$ ipython --no-banner

In [1]: import numpy as np

In [2]: np.set_printoptions(suppress=True, linewidth=100)

In [3]: def rd(a):
   ...:     return np.round(a, 2) + 0
   ...: 

In [4]: X = np.array([[0.7, 0.9, 1.4], [0.0, 1.0, -0.7], [-0.8, 0.2, 0.8]])

In [5]: rng = np.random.default_rng(468950)

In [6]: X[2] = X[1] + 0.3 * rng.normal(size=3)

In [7]: rd(X)
Out[7]: 
array([[ 0.7 ,  0.9 ,  1.4 ],
       [ 0.  ,  1.  , -0.7 ],
       [ 0.11,  1.33, -0.6 ]])

In [8]: feats = np.load("data.npy")

In [9]: print(feats)
[[3. 1. 0.]
 [0. 3. 1.]
 [0. 0. 3.]]

In [10]: out = feats + rng.integers(-2, 3, (3, 2)) @ rng.integers(-2, 3, (2, 3))

In [11]: print(out)
[[-1.  7. -1.]
 [-5.  9.  2.]
 [-4.  4.  5.]]

In [12]: rd(np.linalg.svd(out - feats, compute_uv=False))
Out[12]: array([12.05,  2.41,  0.  ])

In [13]: np.linalg.matrix_rank(out - feats, tol=1e-8)
Out[13]: np.int64(2)

In [14]: rd(np.linalg.det(feats[::-1]))
Out[14]: np.float64(-27.0)

In [15]: rd(np.linalg.det(2 * feats)), rd(np.linalg.det(feats))
Out[15]: (np.float64(216.0), np.float64(27.0))

In [16]: np.kron(np.eye(2, dtype=int), feats)
Out[16]: 
array([[3., 1., 0., 0., 0., 0.],
       [0., 3., 1., 0., 0., 0.],
       [0., 0., 3., 0., 0., 0.],
       [0., 0., 0., 3., 1., 0.],
       [0., 0., 0., 0., 3., 1.],
       [0., 0., 0., 0., 0., 3.]])

In [17]: rd(np.linalg.eigvals(feats))
Out[17]: array([3., 3., 3.])

In [18]: np.einsum("ij,ji->", feats, feats)
Out[18]: np.float64(27.0)
